% python3 -q
>>> import numpy as np
>>> np.set_printoptions(precision=3, suppress=True, linewidth=120, legacy="1.25")
>>> J = np.load("test2.npy")
>>> print(J)
[[  3   1  -3   0   1]
 [  3  -2  -4  -3   1]
 [  6  -1  -7  -1   3]
 [  9   1  -9   2   0]
 [  8   0 -11   2   2]
 [  8   3  -8   1   5]
 [  6   1  -5   3   4]
 [  9   4  -8   0   2]
 [ 11   4  -6  -2   2]
 [  9   4  -3  -4   1]
 [ 10   2  -2  -1   1]
 [ 10   0  -5  -4   1]
 [ 13   3  -7  -2   4]
 [ 12   1 -10  -3   4]
 [ 15  -1  -9  -1   5]
 [ 13  -2  -8  -1   4]
 [ 12  -3 -11   2   7]
 [ 10  -5 -11   0   6]
 [  8  -5 -10  -1   4]
 [ 11  -6 -13  -2   3]
 [ 11  -8 -15  -3   3]
 [ 11  -5 -13  -5   6]
 [ 12  -8 -13  -4   9]
 [ 15  -5 -15  -4  12]
 [ 18  -8 -16  -1  14]
 [ 17  -6 -14   2  14]
 [ 19  -5 -17   1  13]
 [ 22  -3 -20  -2  16]
 [ 19  -1 -19   0  15]
 [ 22  -4 -16   1  18]
 [ 22  -6 -16   2  17]
 [ 24  -3 -15   4  17]
 [ 24  -2 -15   5  15]
 [ 24   0 -12   8  15]
 [ 26  -3 -11   9  14]
 [ 24   0 -10  12  17]
 [ 21   0 -13  11  16]
 [ 19   3 -16   9  19]
 [ 20   4 -15   8  17]
 [ 23   7 -18  10  18]
 [ 22   8 -21   9  20]
 [ 21   5 -22  10  19]
 [ 19   7 -22   7  20]
 [ 17   4 -25   4  22]
 [ 17   7 -25   7  25]
 [ 19   9 -28   5  27]
 [ 19   8 -27   5  24]
 [ 22   5 -27   3  24]
 [ 22   8 -30   0  23]]
>>> cen = J - J.mean(axis=0)
>>> left, sv, VT = np.linalg.svd(cen, full_matrices=False)
>>> print(np.round((sv ** 2).sum() ** 2 / (sv ** 4).sum(), 3))
1.721
>>> print(np.abs(left[:, 0]).argmax())
45
>>> print(np.abs(VT[-1]))
[0.236 0.005 0.555 0.326 0.728]
>>> print((np.sign(left[:, 0]) == np.sign(left[0, 0])).astype(int))
[1 1 1 1 1 1 1 1 1 1 1 1 1 1 1 1 1 1 1 1 1 1 1 1 0 0 0 0 0 0 0 0 0 0 0 0 0 0 0 0 0 0 0 0 0 0 0 0 0]
>>> print(sv ** 2 / (sv ** 2).sum())
[0.747 0.112 0.101 0.027 0.013]
>>> print(VT[0] * np.sign(VT[0, np.abs(VT[0]).argmax()]))
[ 0.447  0.164 -0.524  0.257  0.658]
>>> print(np.searchsorted(np.cumsum(sv ** 2) / (sv ** 2).sum(), 0.9) + 1)
3
>>> print(np.round(cen.mean(axis=0), 3) + 0)
[0. 0. 0. 0. 0.]
>>> M2 = np.array([[2, 3, -1, 0, 0],
...     [2, 2, -1, -1, 3],
...     [3, -3, -3, -2, 1],
...     [-3, 3, 2, -2, 0],
...     [-3, -2, 0, 0, 1]])
>>> feats = M2 - M2.T
>>> print(feats)
[[ 0  1 -4  3  3]
 [-1  0  2 -4  5]
 [ 4 -2  0 -4  1]
 [-3  4  4  0  0]
 [-3 -5 -1  0  0]]
>>> print(np.linalg.matrix_rank(feats, rtol=0.1))
4
>>> print(round(float(np.linalg.norm(feats, 2) / np.linalg.norm(feats)), 3))
0.571
>>> print(np.linalg.cond(feats) > 100)
True
>>> vec = np.array([4, -3, -2, 4, 1])
>>> print(round(np.linalg.det(feats), 3))
-0.0
>>> print(vec @ feats @ vec)
0
>>> print(np.round(np.linalg.svd(feats, compute_uv=False), 3) + 0)
[7.952 7.952 5.81  5.81  0.   ]
>>> O = np.linalg.solve(np.eye(5) - feats, np.eye(5) + feats)
>>> print(np.round(O @ O.T, 3) + 0)
[[1. 0. 0. 0. 0.]
 [0. 1. 0. 0. 0.]
 [0. 0. 1. 0. 0.]
 [0. 0. 0. 1. 0.]
 [0. 0. 0. 0. 1.]]
>>> left, sv, VT = np.linalg.svd(feats)
>>> print(sv.round(3) + 0)
[7.952 7.952 5.81  5.81  0.   ]
>>> M2 = left[:, :4] @ np.diag(sv[:4]) @ VT[:4]
>>> print(np.linalg.matrix_rank(M2))
4
>>> print(M2.round(3) + 0)
[[ 0.  1. -4.  3.  3.]
 [-1.  0.  2. -4.  5.]
 [ 4. -2.  0. -4.  1.]
 [-3.  4.  4.  0.  0.]
 [-3. -5. -1.  0.  0.]]
>>> print(np.round(feats @ np.linalg.pinv(feats) @ feats, 3) + 0)
[[ 0.  1. -4.  3.  3.]
 [-1.  0.  2. -4.  5.]
 [ 4. -2.  0. -4.  1.]
 [-3.  4.  4.  0.  0.]
 [-3. -5. -1.  0.  0.]]
>>> print(np.unique(feats.round(6), axis=0).shape)
(5, 5)
>>> print((feats - feats.T) / 2)
[[ 0.  1. -4.  3.  3.]
 [-1.  0.  2. -4.  5.]
 [ 4. -2.  0. -4.  1.]
 [-3.  4.  4.  0.  0.]
 [-3. -5. -1.  0.  0.]]
>>> print(np.allclose(feats, feats.T))
False
>>> print(np.allclose(feats @ feats.T, feats.T @ feats))
True
>>> print(np.trace(feats))
0
>>> print(np.round(np.sort(np.abs(np.linalg.eigvals(feats))), 3) + 0)
[0.    5.81  5.81  7.952 7.952]
>>> print(np.linalg.matrix_power(feats, 4))
[[ 1516  -725  -635  -732   127]
 [ -725  2552  1244   662  -113]
 [ -635  1244  2183 -1211   184]
 [ -732   662 -1211  2571 -1077]
 [  127  -113   184 -1077  1456]]
